>>> import numpy as np
>>> import numpy.linalg as la
>>> np.set_printoptions(suppress=True, linewidth=200)
>>> def tidy(a):
...     return np.round(a, 3) + 0
... 
>>> feats = np.loadtxt("mat.csv", delimiter=",")
>>> feats
array([[ 0.317,  3.252,  1.346,  0.833,  3.341,  0.713,  0.377],
       [-0.098,  3.525,  0.059,  2.226, -0.453,  1.819, -2.023],
       [-4.155, -0.948,  1.342, -0.901,  1.658, -0.754,  0.954],
       [-2.576,  1.906,  2.27 , -1.505,  1.336, -2.348, -0.134],
       [-0.622, -0.662,  0.638, -2.585,  2.998, -2.533, -1.297],
       [-1.386,  1.048,  1.541, -0.231,  1.557, -4.092,  0.618],
       [-1.486,  2.072, -1.067, -3.649, -0.212, -1.307, -1.514],
       [ 0.182, -0.954,  1.617, -0.859, -0.965,  4.306, -1.111],
       [-3.658,  0.014,  1.123, -1.531, -1.992,  1.661, -1.135],
       [ 1.137, -1.723, -3.109, -2.225, -0.026,  2.37 ,  0.708],
       [-1.259,  0.329, -0.099,  0.33 , -1.718, -4.478, -0.424],
       [-1.236, -1.169, -1.799, -0.881, -1.279,  3.303,  2.355],
       [ 2.194,  1.573,  2.325,  1.621, -1.118,  1.688,  2.362],
       [-0.147,  3.565, -1.378, -0.559, -0.021,  1.811, -2.603],
       [ 0.666,  0.755, -1.941, -2.202, -0.9  , -2.089, -3.193]])
>>> cent = feats[[8, 5]].astype(float)
>>> for _ in range(7):
...     idx = la.norm(feats[:, None] - cent, axis=-1).argmin(axis=1)
...     cent = np.array([feats[idx == j].mean(axis=0) for j in range(2)])
... 
>>> idx
array([1, 0, 1, 1, 1, 1, 1, 0, 0, 0, 1, 0, 0, 0, 1])
>>> np.bincount(idx)
array([7, 8])
>>> tidy(feats.mean(axis=0))
array([-0.808,  0.839,  0.191, -0.808,  0.147,  0.005, -0.404])
>>> np.unravel_index(np.abs(feats).argmax(), feats.shape)
(np.int64(10), np.int64(5))
>>> feats.shape
(15, 7)
>>> tidy(la.svd(feats, compute_uv=False))
array([11.21 ,  8.399,  8.087,  7.29 ,  5.708,  4.04 ,  3.367])
>>> la.matrix_rank(feats)
np.int64(7)
>>> M = np.array([[1, 0, 0], [-1, 1, 0], [-1, -2, 1]])
>>> # triangular: eigenvalues sit on the diagonal
>>> B = M / np.sqrt((M ** 2).mean(axis=1, keepdims=True))
>>> la.matrix_rank(B) == la.matrix_rank(M)
np.True_
>>> tidy(M - M.mean(axis=1, keepdims=True))
array([[ 0.667, -0.333, -0.333],
       [-1.   ,  1.   ,  0.   ],
       [-0.333, -1.333,  1.667]])
>>> arr = np.load("sample15.npy")
>>> arr
array([[ 1, -2,  4, -8],
       [ 1, -1,  1, -1],
       [ 1,  0,  0,  0],
       [ 1,  1,  1,  1],
       [ 1,  2,  4,  8]])
>>> rng = np.random.default_rng(24)
>>> idx = rng.permutation(3)
>>> idx
array([1, 2, 0])
>>> B = M[idx][:, idx]
>>> tidy(np.sort(np.abs(la.eigvals(B))))
array([1., 1., 1.])
>>> np.trace(B)
np.int64(3)
>>> B
array([[ 1,  0, -1],
       [-2,  1, -1],
       [ 0,  0,  1]])
>>> arr.sum(axis=0)
array([ 5,  0, 10,  0])
>>> arr.shape
(5, 4)
>>> np.diff(arr, axis=0)
array([[ 0,  1, -3,  7],
       [ 0,  1, -1,  1],
       [ 0,  1,  1,  1],
       [ 0,  1,  3,  7]])
>>> idx = rng.permutation(7)
>>> B = feats[:, idx] * rng.choice([-1, 1], 7)
>>> B
array([[-3.341, -0.317,  0.713,  0.377, -0.833,  1.346, -3.252],
       [ 0.453,  0.098,  1.819, -2.023, -2.226,  0.059, -3.525],
       [-1.658,  4.155, -0.754,  0.954,  0.901,  1.342,  0.948],
       [-1.336,  2.576, -2.348, -0.134,  1.505,  2.27 , -1.906],
       [-2.998,  0.622, -2.533, -1.297,  2.585,  0.638,  0.662],
       [-1.557,  1.386, -4.092,  0.618,  0.231,  1.541, -1.048],
       [ 0.212,  1.486, -1.307, -1.514,  3.649, -1.067, -2.072],
       [ 0.965, -0.182,  4.306, -1.111,  0.859,  1.617,  0.954],
       [ 1.992,  3.658,  1.661, -1.135,  1.531,  1.123, -0.014],
       [ 0.026, -1.137,  2.37 ,  0.708,  2.225, -3.109,  1.723],
       [ 1.718,  1.259, -4.478, -0.424, -0.33 , -0.099, -0.329],
       [ 1.279,  1.236,  3.303,  2.355,  0.881, -1.799,  1.169],
       [ 1.118, -2.194,  1.688,  2.362, -1.621,  2.325, -1.573],
       [ 0.021,  0.147,  1.811, -2.603,  0.559, -1.378, -3.565],
       [ 0.9  , -0.666, -2.089, -3.193,  2.202, -1.941, -0.755]])
>>> U, _, Vh = la.svd(feats.T @ B)
>>> tidy(la.lstsq(feats, B)[0])
array([[ 0., -1.,  0.,  0.,  0.,  0.,  0.],
       [ 0.,  0.,  0.,  0.,  0.,  0., -1.],
       [ 0.,  0.,  0.,  0.,  0.,  1.,  0.],
       [ 0.,  0.,  0.,  0., -1.,  0.,  0.],
       [-1.,  0.,  0.,  0.,  0.,  0.,  0.],
       [ 0.,  0.,  1.,  0.,  0.,  0.,  0.],
       [ 0.,  0.,  0.,  1.,  0.,  0.,  0.]])
>>> G = np.cov(B, rowvar=False)
>>> np.median(B, axis=0)
array([ 0.212,  0.622,  0.713, -0.424,  0.881,  0.638, -0.755])
>>> tidy(B.std(axis=0))
array([1.604, 1.67 , 2.622, 1.599, 1.543, 1.633, 1.711])
>>> G.shape
(7, 7)
>>> tidy(np.polyfit(B[:, 0], B[:, 3], 1))
array([-0.083, -0.416])
>>> data = np.load("dump.npy")
>>> data
array([[16.053, 44.958, 19.161],
       [14.774, 43.944, 21.023],
       [13.605, 44.312, 20.81 ],
       [14.627, 43.803, 20.699],
       [15.952, 46.151, 18.841],
       [15.245, 46.773, 20.609],
       [14.4  , 43.527, 18.652],
       [14.538, 44.481, 19.818],
       [17.408, 44.196, 20.773],
       [15.801, 45.56 , 21.205],
       [13.91 , 44.854, 19.481],
       [13.773, 46.962, 21.031],
       [13.805, 45.507, 18.563],
       [15.364, 45.195, 18.372],
       [15.566, 45.487, 18.683],
       [15.082, 46.072, 20.252],
       [14.544, 44.949, 21.168],
       [16.533, 46.087, 18.987],
       [12.613, 44.927, 18.576],
       [14.155, 45.78 , 21.407],
       [14.352, 44.701, 19.405],
       [14.93 , 44.989, 18.069],
       [14.949, 45.172, 19.36 ],
       [15.304, 44.236, 20.187],
       [16.613, 43.875, 20.525],
       [15.333, 45.544, 18.173],
       [15.922, 44.476, 20.922],
       [14.194, 43.041, 20.892]])
>>> la.matrix_rank(data, rtol=0.1)
np.int64(1)
>>> la.cond(data) > 100
np.False_
>>> np.argsort(-la.norm(data, axis=0).round(6), kind="stable")[:3]
array([1, 2, 0])
>>> tidy(np.abs(la.svd(data)[2][-1]))
array([0.953, 0.233, 0.192])
>>> x0 = np.array([2, 0, -4])
>>> rhs = data @ x0
>>> coef, lr = np.zeros(3), 1 / la.norm(data, 2) ** 2
>>> for i in range(5):
...     coef -= lr * data.T @ (data @ coef - rhs)
...     if i % 1 == 0: print(i, round(la.norm(data @ coef - rhs), 3))
... 
0 24.507
1 24.497
2 24.486
3 24.476
4 24.465
>>> tidy(la.cond(data))
np.float64(51.222)
>>> tidy(coef)
array([-0.276, -0.839, -0.379])
